>>> import numpy as np
>>> np.set_printoptions(precision=2, suppress=True, linewidth=100)
>>> data = np.array([[2, 4, 0, 0], [5, 3, 0, 0], [0, 0, 2, 4], [0, 0, 5, 3]])
>>> M2 = np.array([[1, 3, 1], [3, 0, 3], [3, 2, 2], [2, 3, 1]])
>>> data @ M2
array([[14,  6, 14],
       [14, 15, 14],
       [14, 16,  8],
       [21, 19, 13]])
>>> np.einsum("ij->j", data)
array([7, 7, 7, 7])
>>> np.einsum("ij,ij->i", data, data)
array([20, 34, 20, 34])
>>> O, V = np.linalg.qr(data[:, :3])[0], np.linalg.qr(data[:, 3:])[0]
>>> sig = np.linalg.svd(O.T @ V, compute_uv=False)
>>> round(np.linalg.norm(O @ O.T - V @ V.T, 2), 2)
np.float64(1.0)
>>> evals, V = np.linalg.eig(data)
>>> evals
array([-2.,  7., -2.,  7.])
>>> np.sort(np.linalg.eigvals(data.T))
array([-2., -2.,  7.,  7.])
>>> np.prod(evals)
np.float64(196.0)
>>> data @ V[:, 0] - evals[0] * V[:, 0]
array([0., 0., 0., 0.])
>>> np.sort(np.linalg.eigvals(data @ data))
array([ 4.,  4., 49., 49.])
>>> rng = np.random.default_rng(415)
>>> z = rng.permutation(4)
>>> z
array([3, 0, 2, 1])
>>> M2 = data[z][:, z]
>>> np.trace(M2)
np.int64(10)
>>> M2
array([[3, 0, 5, 0],
       [0, 2, 0, 4],
       [4, 0, 2, 0],
       [0, 5, 0, 3]])
>>> round(np.linalg.det(M2), 2), round(float(np.linalg.det(data[z])), 2)
(np.float64(196.0), 196.0)
>>> np.allclose(M2, data)
False
>>> np.diag(M2)
array([3, 2, 2, 3])
>>> E = np.load("mat.npy")
>>> E
array([[-2, -2, -2],
       [-2, -4, -4],
       [-2, -4, -6]])
>>> evals, V = np.linalg.eigh(E)
>>> x = np.array([-3, 2, 3])
>>> np.linalg.eigvalsh(E[1:, 1:])
array([-9.12, -0.88])
>>> V * np.maximum(evals, 0) @ V.T
array([[0., 0., 0.],
       [0., 0., 0.],
       [0., 0., 0.]])
>>> V * np.abs(evals) @ V.T
array([[2., 2., 2.],
       [2., 4., 4.],
       [2., 4., 6.]])
>>> P = np.triu(np.array([[1, 3, 3], [3, -3, 2], [2, -2, -3]]), 1) + np.eye(3)
>>> M2 = P @ E @ np.linalg.inv(P)
>>> round(float(np.linalg.det(M2)), 2)
-8.0
>>> M2
array([[-14.,  16., -22.],
       [ -6.,   6., -10.],
       [ -2.,   2.,  -4.]])
>>> np.linalg.matrix_rank(M2)
np.int64(3)
>>> J = np.load("m.npy")
>>> J
array([[-45, -72],
       [ -5,  -8],
       [-15, -24]])
>>> rk = np.linalg.matrix_rank(J)
>>> rk
np.int64(1)
>>> ns = np.linalg.svd(J)[2][rk:].T
>>> [int(np.linalg.matrix_rank(np.delete(J, i, axis=0))) for i in range(3)]
[1, 1, 1]
>>> np.linalg.matrix_rank(J.T @ J), np.linalg.matrix_rank(J @ J.T)
(np.int64(1), np.int64(1))
>>> np.abs(np.diag(np.linalg.qr(J)[1])) > 1e-9
array([ True, False])
>>> np.unique(J.round(6), axis=0).shape
(3, 2)
>>> np.linalg.lstsq(J[:-1].T, J[-1])[2]
np.int32(1)
>>> M2 = J / np.sqrt((J ** 2).mean(axis=1, keepdims=True))
>>> M2[0]
array([-0.75, -1.2 ])
>>> J - J.mean(axis=1, keepdims=True)
array([[ 13.5, -13.5],
       [  1.5,  -1.5],
       [  4.5,  -4.5]])
>>> np.linalg.matrix_rank(M2) == np.linalg.matrix_rank(J)
np.True_
>>> np.argsort(-np.linalg.norm(J, axis=0).round(6), kind="stable")[:3]
array([1, 0])
>>> round(float(np.linalg.norm(J, 2) / np.linalg.norm(J)), 2)
1.0
>>> np.linalg.matrix_rank(J, rtol=0.1)
np.int64(1)
>>> left, sig, Vt = np.linalg.svd(J)
>>> np.argmax(sig[:-1] / (sig[1:] + 1e-6)) + 1
np.int64(1)
>>> sig.round(2) + 0
array([89.99,  0.  ])
>>> M2 = left[:, :1] @ np.diag(sig[:1]) @ Vt[:1]
>>> round(np.linalg.norm(J - M2, 2), 2), round(sig[1], 2)
(np.float64(0.0), np.float64(0.0))
>>> M2
array([[-45., -72.],
       [ -5.,  -8.],
       [-15., -24.]])
>>> np.linalg.matrix_rank(M2)
np.int64(1)
>>> np.round(np.linalg.norm(J - M2) / np.linalg.norm(J), 2)
np.float64(0.0)
>>> feats = np.array([[8, 4, 4, -6], [9, 3, -6, -1], [-8, 4, 9, -2], [-9, -5, 3, -5]])
>>> feats[3] = feats[2]
>>> feats
array([[ 8,  4,  4, -6],
       [ 9,  3, -6, -1],
       [-8,  4,  9, -2],
       [-8,  4,  9, -2]])
>>> left, sig, Vt = np.linalg.svd(feats)
>>> V = Vt[:(sig > 1e-8).sum()]
>>> x = feats[3] + -3 * feats[1] + rng.integers(2) * np.eye(4)[0]
>>> x
array([-35.,  -5.,  27.,   1.])
>>> np.linalg.matrix_rank(np.vstack([feats, x]))
np.int64(3)
>>> np.allclose(V.T @ V @ x, x)
True
